>>> import numpy as np
>>> np.set_printoptions(precision=3, suppress=True, linewidth=120, floatmode="fixed")
>>> J = np.load("dump.npy")
>>> J
array([[0, 0, 0, 1, 0, 1, 0, 0, 1, 0],
       [0, 0, 0, 0, 0, 0, 0, 1, 0, 1],
       [0, 0, 0, 0, 0, 0, 0, 0, 0, 0],
       [1, 0, 0, 0, 0, 0, 1, 1, 0, 0],
       [0, 0, 0, 0, 0, 0, 1, 0, 0, 0],
       [1, 0, 0, 0, 0, 0, 0, 0, 0, 1],
       [0, 0, 0, 1, 1, 0, 0, 0, 0, 0],
       [0, 1, 0, 1, 0, 0, 0, 0, 0, 0],
       [1, 0, 0, 0, 0, 0, 0, 0, 0, 1],
       [0, 1, 0, 0, 0, 1, 0, 0, 1, 0]])
>>> print(np.all(np.linalg.eigvalsh(J) > 0))
False
>>> U, sig, Vt = np.linalg.svd(J)
>>> vecs = Vt[:(sig > 1e-8).sum()]
>>> rng = np.random.default_rng(139)
>>> x = J[0] + -2 * J[7] + rng.integers(2) * np.eye(10)[1]
>>> x
array([ 0.000, -2.000,  0.000, -1.000,  0.000,  1.000,  0.000,  0.000,  1.000,  0.000])
>>> np.allclose(vecs.T @ vecs @ x, x)
True
>>> w1 = np.array([[-2, -4, 2, -1, 0],
...     [-2, 1, -2, 4, -5],
...     [5, 0, -4, -4, 5],
...     [1, -4, 5, -5, -3],
...     [3, -5, -5, -3, 1],
...     [-5, 1, -4, 2, -4],
...     [-5, 5, -5, 1, 4],
...     [-5, -4, 2, 4, -4],
...     [1, 3, 0, -4, 5],
...     [5, -4, -2, -1, 5]])
>>> c = np.array([9, 7, 8, 7, 8])
>>> act = np.maximum(J @ w1 + c, 0)
>>> (act > 0).astype(int)
array([[1, 1, 1, 0, 1],
       [1, 0, 1, 1, 1],
       [1, 1, 1, 1, 1],
       [0, 1, 1, 1, 1],
       [1, 1, 1, 1, 1],
       [1, 0, 1, 1, 1],
       [1, 0, 1, 0, 1],
       [1, 1, 1, 1, 0],
       [1, 0, 1, 1, 1],
       [1, 1, 1, 1, 1]])
>>> act
array([[ 6,  7,  9,  0,  6],
       [ 9,  0,  8, 10,  9],
       [ 9,  7,  8,  7,  8],
       [ 0,  4,  7, 11,  8],
       [ 4, 12,  3,  8, 12],
       [12,  0,  8,  5, 13],
       [13,  0,  8,  0,  6],
       [ 8,  4, 11,  6,  0],
       [12,  0,  8,  5, 13],
       [ 3, 12,  2,  9,  4]])
>>> W2 = np.array([[2, 1], [0, -2], [-1, 2], [-1, -1], [0, 2]])
>>> w1 @ W2
array([[ -5,  11],
       [ -6, -22],
       [ 18,  11],
       [  2,  18],
       [ 14,   8],
       [ -8, -25],
       [ -6, -18],
       [-16,  -5],
       [  6,   9],
       [ 13,  20]])
>>> print(act @ W2)
[[  3  22]
 [  0  33]
 [  3  20]
 [-18  11]
 [ -3   2]
 [ 11  49]
 [ 18  41]
 [ -1  16]
 [ 11  49]
 [ -5 -18]]
>>> Ac = act - act.mean(axis=0)
>>> U, sig, Vt = np.linalg.svd(Ac, full_matrices=False)
>>> sig ** 2 / (sig ** 2).sum()
array([0.539, 0.240, 0.149, 0.050, 0.022])
>>> np.round(Ac.mean(axis=0), 3) + 0
array([0.000, 0.000, 0.000, 0.000, 0.000])
>>> np.abs(Vt[0]).argmax()
np.int64(1)
>>> sig
array([19.731, 13.163, 10.377,  5.995,  4.002])
>>> np.searchsorted(np.cumsum(sig ** 2) / (sig ** 2).sum(), 0.9) + 1
np.int64(3)
>>> vals, vecs = np.linalg.eigh(J)
>>> np.round(np.linalg.eigvalsh(J @ J), 3) + 0
array([0.000, 0.000, 0.445, 0.445, 1.256, 1.256, 2.449, 2.449, 5.850, 5.850])
>>> np.abs(vecs[:, -1]).round(6).argmax()
np.int64(0)
>>> np.round(np.linalg.svd(J, compute_uv=False), 3) + 0
array([2.419, 2.419, 1.565, 1.565, 1.121, 1.121, 0.667, 0.667, 0.000, 0.000])
>>> (vals > 1e-8).sum(), (vals < -1e-8).sum()
(np.int64(4), np.int64(4))
>>> np.round(vecs @ np.diag(vals) @ vecs.T, 3) + 0
array([[0.000, 0.000, 0.000, 1.000, 0.000, 1.000, 0.000, 0.000, 1.000, 0.000],
       [0.000, 0.000, 0.000, 0.000, 0.000, 0.000, 0.000, 1.000, 0.000, 1.000],
       [0.000, 0.000, 0.000, 0.000, 0.000, 0.000, 0.000, 0.000, 0.000, 0.000],
       [1.000, 0.000, 0.000, 0.000, 0.000, 0.000, 1.000, 1.000, 0.000, 0.000],
       [0.000, 0.000, 0.000, 0.000, 0.000, 0.000, 1.000, 0.000, 0.000, 0.000],
       [1.000, 0.000, 0.000, 0.000, 0.000, 0.000, 0.000, 0.000, 0.000, 1.000],
       [0.000, 0.000, 0.000, 1.000, 1.000, 0.000, 0.000, 0.000, 0.000, 0.000],
       [0.000, 1.000, 0.000, 1.000, 0.000, 0.000, 0.000, 0.000, 0.000, 0.000],
       [1.000, 0.000, 0.000, 0.000, 0.000, 0.000, 0.000, 0.000, 0.000, 1.000],
       [0.000, 1.000, 0.000, 0.000, 0.000, 1.000, 0.000, 0.000, 1.000, 0.000]])
>>> vals.round(3) + 0
array([-2.419, -1.565, -1.121, -0.667,  0.000,  0.000,  0.667,  1.121,  1.565,  2.419])
>>> np.round(vecs.T @ J @ vecs, 3) + 0
array([[-2.419,  0.000,  0.000,  0.000,  0.000,  0.000,  0.000,  0.000,  0.000,  0.000],
       [ 0.000, -1.565,  0.000,  0.000,  0.000,  0.000,  0.000,  0.000,  0.000,  0.000],
       [ 0.000,  0.000, -1.121,  0.000,  0.000,  0.000,  0.000,  0.000,  0.000,  0.000],
       [ 0.000,  0.000,  0.000, -0.667,  0.000,  0.000,  0.000,  0.000,  0.000,  0.000],
       [ 0.000,  0.000,  0.000,  0.000,  0.000,  0.000,  0.000,  0.000,  0.000,  0.000],
       [ 0.000,  0.000,  0.000,  0.000,  0.000,  0.000,  0.000,  0.000,  0.000,  0.000],
       [ 0.000,  0.000,  0.000,  0.000,  0.000,  0.000,  0.667,  0.000,  0.000,  0.000],
       [ 0.000,  0.000,  0.000,  0.000,  0.000,  0.000,  0.000,  1.121,  0.000,  0.000],
       [ 0.000,  0.000,  0.000,  0.000,  0.000,  0.000,  0.000,  0.000,  1.565,  0.000],
       [ 0.000,  0.000,  0.000,  0.000,  0.000,  0.000,  0.000,  0.000,  0.000,  2.419]])
>>> f = np.array([-5, 1, -1, 1, 1, -3, 2, 3, -5, -3, -4, -2, 1, 0])
>>> E = np.array([np.roll(f, i) for i in range(14)])
>>> E
array([[-5,  1, -1,  1,  1, -3,  2,  3, -5, -3, -4, -2,  1,  0],
       [ 0, -5,  1, -1,  1,  1, -3,  2,  3, -5, -3, -4, -2,  1],
       [ 1,  0, -5,  1, -1,  1,  1, -3,  2,  3, -5, -3, -4, -2],
       [-2,  1,  0, -5,  1, -1,  1,  1, -3,  2,  3, -5, -3, -4],
       [-4, -2,  1,  0, -5,  1, -1,  1,  1, -3,  2,  3, -5, -3],
       [-3, -4, -2,  1,  0, -5,  1, -1,  1,  1, -3,  2,  3, -5],
       [-5, -3, -4, -2,  1,  0, -5,  1, -1,  1,  1, -3,  2,  3],
       [ 3, -5, -3, -4, -2,  1,  0, -5,  1, -1,  1,  1, -3,  2],
       [ 2,  3, -5, -3, -4, -2,  1,  0, -5,  1, -1,  1,  1, -3],
       [-3,  2,  3, -5, -3, -4, -2,  1,  0, -5,  1, -1,  1,  1],
       [ 1, -3,  2,  3, -5, -3, -4, -2,  1,  0, -5,  1, -1,  1],
       [ 1,  1, -3,  2,  3, -5, -3, -4, -2,  1,  0, -5,  1, -1],
       [-1,  1,  1, -3,  2,  3, -5, -3, -4, -2,  1,  0, -5,  1],
       [ 1, -1,  1,  1, -3,  2,  3, -5, -3, -4, -2,  1,  0, -5]])
>>> z = rng.permutation(14)
>>> z
array([11,  3,  0,  5,  9,  8, 13, 12,  6,  7, 10,  1,  2,  4])
>>> Y = E[z][:, z]
>>> np.sort(np.abs(np.linalg.eigvals(Y)))
array([ 3.678,  3.678,  4.270,  4.270,  7.697,  7.697,  8.000,  9.709,  9.709, 13.779, 13.779, 14.000, 15.390, 15.390])
>>> np.trace(E)
np.int64(-70)
>>> np.allclose(E @ E.T, E.T @ E)
True
>>> sig = 5 * 0.9 ** np.arange(3)
>>> Q, _ = np.linalg.qr(np.array([[-0.4, 0.8, -1.0], [-0.9, -1.7, 2.0], [0.3, 0.9, -1.5]]))
>>> data = rng.normal(size=(20, 3)) * sig @ Q
>>> print(data)
[[  4.649  -6.002   7.006]
 [  1.878   1.913   5.004]
 [ -2.952   1.191  -0.407]
 [ -7.729   1.750  -0.743]
 [ -3.699   0.993  -2.336]
 [  0.784  -4.720  -0.078]
 [  0.056   0.126   3.418]
 [  2.770 -12.962   1.720]
 [ -0.774  -1.771  -1.613]
 [  2.138   4.035  -0.630]
 [  6.260   3.809   0.384]
 [  3.801  -3.140  -1.612]
 [ -4.270  -0.691   3.558]
 [ -3.847  -0.800  -3.812]
 [ -1.592  -5.728   2.103]
 [ -1.864   1.019   7.257]
 [  1.248  -6.749  -1.557]
 [  0.823   3.320   1.780]
 [  1.002  -1.890  -1.836]
 [  1.654   0.794  -0.139]]
>>> def softmax(z):
...     e = np.exp(z - z.max(axis=-1, keepdims=True))
...     return e / e.sum(axis=-1, keepdims=True)
... 
>>> np.round(softmax(10 * data[15]), 3) + 0
array([0.000, 0.000, 1.000])
>>> softmax(data).sum(axis=1)
array([1.000, 1.000, 1.000, 1.000, 1.000, 1.000, 1.000, 1.000, 1.000, 1.000, 1.000, 1.000, 1.000, 1.000, 1.000, 1.000,
       1.000, 1.000, 1.000, 1.000])
>>> np.round(softmax(data[15]), 3) + 0
array([0.000, 0.002, 0.998])
>>> S = data @ data.T / np.sqrt(3)
>>> softmax(S)[15] @ data
array([-1.864,  1.019,  7.257])
>>> print(softmax(S).round(6).argmax(axis=1))
[ 0 15  3  3  3  7 15  7  7 10 10  7 15  3  7 15  7 10  7 10]
